$ python3 -q
>>> import numpy as np
>>> np.set_printoptions(precision=3, suppress=True, linewidth=140)
>>> basis = np.array([[3, 1, 2], [1, 0, 0], [2, 3, 3]])
>>> rng = np.random.default_rng(44)
>>> data = (rng.random((29, 3)) < 0.25) @ basis
>>> data
array([[3, 1, 2],
       [1, 0, 0],
       [3, 1, 2],
       [0, 0, 0],
       [0, 0, 0],
       [3, 1, 2],
       [3, 3, 3],
       [1, 0, 0],
       [3, 1, 2],
       [0, 0, 0],
       [1, 0, 0],
       [2, 3, 3],
       [0, 0, 0],
       [3, 1, 2],
       [2, 3, 3],
       [0, 0, 0],
       [0, 0, 0],
       [0, 0, 0],
       [0, 0, 0],
       [1, 0, 0],
       [0, 0, 0],
       [2, 3, 3],
       [0, 0, 0],
       [1, 0, 0],
       [2, 3, 3],
       [4, 1, 2],
       [0, 0, 0],
       [3, 1, 2],
       [3, 3, 3]])
>>> x0 = np.array([-1, -1, -2])
>>> y = data @ x0
>>> np.round(np.linalg.pinv(data) @ data, 3) + 0
array([[1., 0., 0.],
       [0., 1., 0.],
       [0., 0., 1.]])
>>> y = y + 0.05 * rng.normal(size=29)
>>> y
array([ -8.035,  -0.975,  -8.07 ,  -0.034,   0.027,  -7.926, -12.056,  -0.923,  -7.987,   0.111,  -1.014, -11.024,   0.016,  -8.052,
       -10.993,  -0.003,   0.065,   0.017,  -0.06 ,  -1.063,  -0.046, -11.1  ,  -0.104,  -0.897, -11.04 ,  -8.937,  -0.036,  -8.019,
       -12.083])
>>> beta, *_ = np.linalg.lstsq(data, y)
>>> [round(float(np.linalg.norm(np.linalg.solve(data.T @ data + lam * np.eye(3), data.T @ y))), 2) for lam in (0, 1, 10, 100)]
[2.47, 2.36, 2.24, 1.62]
>>> round(np.linalg.norm(y - data @ beta), 3)
np.float64(0.285)
>>> beta
array([-0.978, -0.995, -2.038])
>>> data - data[0]
array([[ 0,  0,  0],
       [-2, -1, -2],
       [ 0,  0,  0],
       [-3, -1, -2],
       [-3, -1, -2],
       [ 0,  0,  0],
       [ 0,  2,  1],
       [-2, -1, -2],
       [ 0,  0,  0],
       [-3, -1, -2],
       [-2, -1, -2],
       [-1,  2,  1],
       [-3, -1, -2],
       [ 0,  0,  0],
       [-1,  2,  1],
       [-3, -1, -2],
       [-3, -1, -2],
       [-3, -1, -2],
       [-3, -1, -2],
       [-2, -1, -2],
       [-3, -1, -2],
       [-1,  2,  1],
       [-3, -1, -2],
       [-2, -1, -2],
       [-1,  2,  1],
       [ 1,  0,  0],
       [-3, -1, -2],
       [ 0,  0,  0],
       [ 0,  2,  1]])
>>> np.linalg.rank(data)
Traceback (most recent call last):
  File "<python-input-16>", line 1, in <module>
    np.linalg.rank(data)
    ^^^^^^^^^^^^^^
AttributeError: module 'numpy.linalg' has no attribute 'rank'
>>> print(data.shape)
(29, 3)
>>> D = np.linalg.norm(data[:, None] - data[None], axis=-1)
>>> print(np.linalg.norm(data - data.mean(axis=0), axis=1))
[1.827 1.46  1.827 1.99  1.99  1.827 3.269 1.46  1.827 1.99  1.46  2.917 1.99  1.827 2.917 1.99  1.99  1.99  1.99  1.46  1.99  2.917 1.99
 1.46  2.917 2.741 1.99  1.827 3.269]
>>> np.linalg.matrix_rank(D ** 2)
np.int64(5)
>>> print(D.mean(axis=1).argmax())
6
>>> np.flatnonzero(D[23] < D.mean() / 2)
array([ 1,  3,  4,  7,  9, 10, 12, 15, 16, 17, 18, 19, 20, 22, 23, 26])
>>> D[:5, :5]
array([[0.   , 3.   , 0.   , 3.742, 3.742],
       [3.   , 0.   , 3.   , 1.   , 1.   ],
       [0.   , 3.   , 0.   , 3.742, 3.742],
       [3.742, 1.   , 3.742, 0.   , 0.   ],
       [3.742, 1.   , 3.742, 0.   , 0.   ]])
>>> D[23]
array([3.   , 0.   , 3.   , 1.   , 1.   , 3.   , 4.69 , 0.   , 3.   , 1.   , 0.   , 4.359, 1.   , 3.   , 4.359, 1.   , 1.   , 1.   , 1.   ,
       0.   , 1.   , 4.359, 1.   , 0.   , 4.359, 3.742, 1.   , 3.   , 4.69 ])
>>> D[23].round(6).argsort(kind="stable")[:4]
array([ 1,  7, 10, 19])
